$ ipython --no-banner

In [1]: import numpy as np

In [2]: np.set_printoptions(precision=2, suppress=True, linewidth=120)

In [3]: arr = np.load("x.npy")

In [4]: print(arr)
[[5 0 0 0 0]
 [0 0 0 0 0]
 [0 0 2 0 0]
 [0 0 0 0 0]
 [0 0 0 0 8]]

In [5]: arr @ arr
Out[5]: 
array([[25,  0,  0,  0,  0],
       [ 0,  0,  0,  0,  0],
       [ 0,  0,  4,  0,  0],
       [ 0,  0,  0,  0,  0],
       [ 0,  0,  0,  0, 64]])

In [6]: np.flatnonzero(np.linalg.matrix_power((arr != 0) + (arr.T != 0) + np.eye(5), 5)[3])
Out[6]: array([3])

In [7]: print((np.linalg.matrix_power((arr != 0) + (arr.T != 0) + np.eye(5), 5) > 0).astype(int))
[[1 0 0 0 0]
 [0 1 0 0 0]
 [0 0 1 0 0]
 [0 0 0 1 0]
 [0 0 0 0 1]]

In [8]: np.sort(np.linalg.eigvals(arr).real)
Out[8]: array([0., 0., 2., 5., 8.])

In [9]: Uu, sv, Vt = np.linalg.svd(arr)

In [10]: np.argmax(sv[:-1] / (sv[1:] + 1e-6)) + 1
Out[10]: np.int64(3)

In [11]: sv
Out[11]: array([8., 5., 2., 0., 0.])

In [12]: Y = Uu[:, :3] @ np.diag(sv[:3]) @ Vt[:3]

In [13]: round(float(np.linalg.norm(arr - Y, 2)), 2), sv[3]
Out[13]: (0.0, np.float64(0.0))

In [14]: np.linalg.matrix_rank(arr, rtol=0.05)
Out[14]: np.int64(3)

In [15]: np.round(np.linalg.norm(arr - Y) / np.linalg.norm(arr), 2)
Out[15]: np.float64(0.0)

In [16]: Y
Out[16]: 
array([[5., 0., 0., 0., 0.],
       [0., 0., 0., 0., 0.],
       [0., 0., 2., 0., 0.],
       [0., 0., 0., 0., 0.],
       [0., 0., 0., 0., 8.]])

In [17]: m1 = np.load("m.npy")

In [18]: m1
Out[18]: 
array([[ 0,  2,  4, -2, -3],
       [ 2, -2,  6,  0,  1],
       [ 4,  6,  6,  1,  2],
       [-2,  0,  1, -2,  0],
       [-3,  1,  2,  0, -2]])

In [19]: Y = np.array([[-1, 2, 3], [0, 2, 3], [3, -2, 3], [3, 0, 2], [0, 0, -1]])

In [20]: np.linalg.matrix_rank(np.vstack([m1, Y.T]))
Out[20]: np.int64(5)

In [21]: Y @ m1
---------------------------------------------------------------------------
ValueError                                Traceback (most recent call last)
Cell In[21], line 1
----> 1 Y @ m1

ValueError: matmul: Input operand 1 has a mismatch in its core dimension 0, with gufunc signature (n?,k),(k,m?)->(n?,m?) (size 5 is different from 3)

In [22]: np.linalg.matrix_rank(m1 @ Y)
Out[22]: np.int64(3)

In [23]: np.all(np.linalg.eigvalsh(m1) > 0)
Out[23]: np.False_

In [24]: w, evecs = np.linalg.eigvalsh(m1)
---------------------------------------------------------------------------
ValueError                                Traceback (most recent call last)
Cell In[24], line 1
----> 1 w, evecs = np.linalg.eigvalsh(m1)

ValueError: too many values to unpack (expected 2)

In [25]: w, evecs = np.linalg.eigh(m1)

In [26]: np.abs(evecs[:, -1]).round(6).argmax()
Out[26]: np.int64(2)

In [27]: np.linalg.svd(m1, compute_uv=False)
Out[27]: array([11.1 ,  6.24,  5.17,  2.29,  1.97])

In [28]: np.round(evecs @ np.diag(w) @ evecs.T, 2) + 0
Out[28]: 
array([[ 0.,  2.,  4., -2., -3.],
       [ 2., -2.,  6.,  0.,  1.],
       [ 4.,  6.,  6.,  1.,  2.],
       [-2.,  0.,  1., -2.,  0.],
       [-3.,  1.,  2.,  0., -2.]])

In [29]: (w > 1e-8).sum(), (w < -1e-8).sum()
Out[29]: (np.int64(2), np.int64(3))

In [30]: w
Out[30]: array([-6.24, -5.17, -1.97,  2.29, 11.1 ])

In [31]: w, evecs = np.linalg.eig(m1)

In [32]: print(round(np.prod(w), 2))
-1614.0

In [33]: F = np.load("w.npy")

In [34]: F
Out[34]: 
array([[ 4,  1,  5,  1,  1,  4,  1],
       [ 2,  3,  2,  4,  2,  3,  3],
       [ 2,  5,  4,  1,  4,  2,  3],
       [ 2,  4,  4,  2,  0,  0,  4],
       [ 2,  1,  4,  5,  4,  4,  3],
       [ 1,  1,  4,  2,  4,  1,  4],
       [ 2,  5,  0,  0,  5,  0,  0],
       [12, 13, 13, 17,  9, 16, 13]])

In [35]: rng = np.random.default_rng(296)

In [36]: Y = F + rng.integers(-2, 3, (8, 1)) @ rng.integers(-2, 3, (1, 7))

In [37]: Y
Out[37]: 
array([[ 8,  1,  1,  3,  1,  2,  3],
       [ 0,  3,  4,  3,  2,  4,  2],
       [ 4,  5,  2,  2,  4,  1,  4],
       [ 2,  4,  4,  2,  0,  0,  4],
       [ 6,  1,  0,  7,  4,  2,  5],
       [ 3,  1,  2,  3,  4,  0,  5],
       [ 2,  5,  0,  0,  5,  0,  0],
       [16, 13,  9, 19,  9, 14, 15]])

In [38]: np.round(np.linalg.svd(Y - F, compute_uv=False), 2) + 0
Out[38]: array([12.85,  0.  ,  0.  ,  0.  ,  0.  ,  0.  ,  0.  ])

In [39]: Y - F
Out[39]: 
array([[ 4,  0, -4,  2,  0, -2,  2],
       [-2,  0,  2, -1,  0,  1, -1],
       [ 2,  0, -2,  1,  0, -1,  1],
       [ 0,  0,  0,  0,  0,  0,  0],
       [ 4,  0, -4,  2,  0, -2,  2],
       [ 2,  0, -2,  1,  0, -1,  1],
       [ 0,  0,  0,  0,  0,  0,  0],
       [ 4,  0, -4,  2,  0, -2,  2]])

In [40]: np.linalg.matrix_rank(Y - F, tol=1e-8)
Out[40]: np.int64(1)

In [41]: np.abs(Y - F).sum(axis=1)
Out[41]: array([14,  7,  7,  0, 14,  7,  0, 14])

In [42]: vec = np.array([3, 5, 6, 0, 3, 4, 1])

In [43]: y = Y @ vec

In [44]: np.round(np.linalg.solve(Y.T @ Y, Y.T @ y), 2) + 0
Out[44]: array([3., 5., 6., 0., 3., 4., 1.])

In [45]: y = y + 0.1 * rng.normal(size=8)

In [46]: y
Out[46]: array([ 49.03,  62.95,  68.98,  54.03,  47.93,  43.  ,  46.1 , 265.03])

In [47]: coef, *_ = np.linalg.lstsq(Y, y)

In [48]: coef.round(2) + 0
Out[48]: array([3.01, 5.01, 6.  , 0.  , 3.  , 3.99, 0.99])

In [49]: np.round(Y.T @ (y - Y @ coef), 2) + 0
Out[49]: array([0., 0., 0., 0., 0., 0., 0.])

In [50]: round(float(np.linalg.norm(y - Y @ coef)), 2)
Out[50]: 0.09

In [51]: [round(float(np.linalg.norm(np.linalg.solve(Y.T @ Y + lam * np.eye(7), Y.T @ y))), 2) for lam in (0, 1, 10, 100)]
Out[51]: [9.81, 9.47, 8.54, 7.03]
